$ ipython --no-banner

In [1]: import numpy as np

In [2]: import numpy.linalg as la

In [3]: np.set_printoptions(precision=2, suppress=True, linewidth=160)

In [4]: def rd(a):
   ...:     return np.round(a, 2) + 0
   ...: 

In [5]: X = np.load("run3.npy")

In [6]: print(X)
[[1.   0.2  0.04 0.01]
 [0.2  1.   0.2  0.04]
 [0.04 0.2  1.   0.2 ]
 [0.01 0.04 0.2  1.  ]]

In [7]: w, evecs = la.eigh(X)

In [8]: x = np.array([-2, 1, -2, 0])

In [9]: print(rd(x @ X @ x / (x @ x)), rd(w[0]), rd(w[-1]))
0.86 0.71 1.36

In [10]: print(rd(x @ X @ x))
7.72

In [11]: print(rd(la.eigvalsh(X[1:, 1:])))
[0.74 0.96 1.3 ]

In [12]: P = np.triu(np.array([[0, -5, 4, -2], [2, -4, -3, -2], [5, 3, 0, 5], [5, -5, -3, -1]]), 1) + np.eye(4)

In [13]: B = P @ X @ la.inv(P)

In [14]: print(rd(np.poly(B)))
[ 1.   -4.    5.88 -3.76  0.88]

In [15]: print(rd(np.trace(B)), np.trace(X))
4.0 4.0

In [16]: print(rd(la.det(B)))
0.88

In [17]: print(rd(P @ X - X @ P))
[[-0.86  0.72 -0.8   0.8 ]
 [-0.14  0.32 -1.2  -1.2 ]
 [ 0.05  0.4   1.44  0.48]
 [ 0.    0.05  0.08 -0.9 ]]

In [18]: E = np.diag(20 * np.array([1, 3, 0])) + np.array([[-2, -2, -1], [-1, -5, 2], [3, 1, -1]])

In [19]: print(E)
[[18 -2 -1]
 [-1 55  2]
 [ 3  1 -1]]

In [20]: rng = np.random.default_rng(476)

In [21]: labels = rng.permutation(3)

In [22]: B = E[:, labels] * rng.choice([-1, 1], 3)

In [23]: print(B)
[[  2 -18   1]
 [-55   1  -2]
 [ -1  -3   1]]

In [24]: left, _, vt = la.svd(E.T @ B)

In [25]: print(rd(left @ vt))
[[ 0. -1.  0.]
 [-1.  0.  0.]
 [ 0.  0. -1.]]

In [26]: print(labels)
[1 0 2]

In [27]: print(rd(la.lstsq(E, B)[0]))
[[ 0. -1.  0.]
 [-1.  0.  0.]
 [ 0.  0. -1.]]
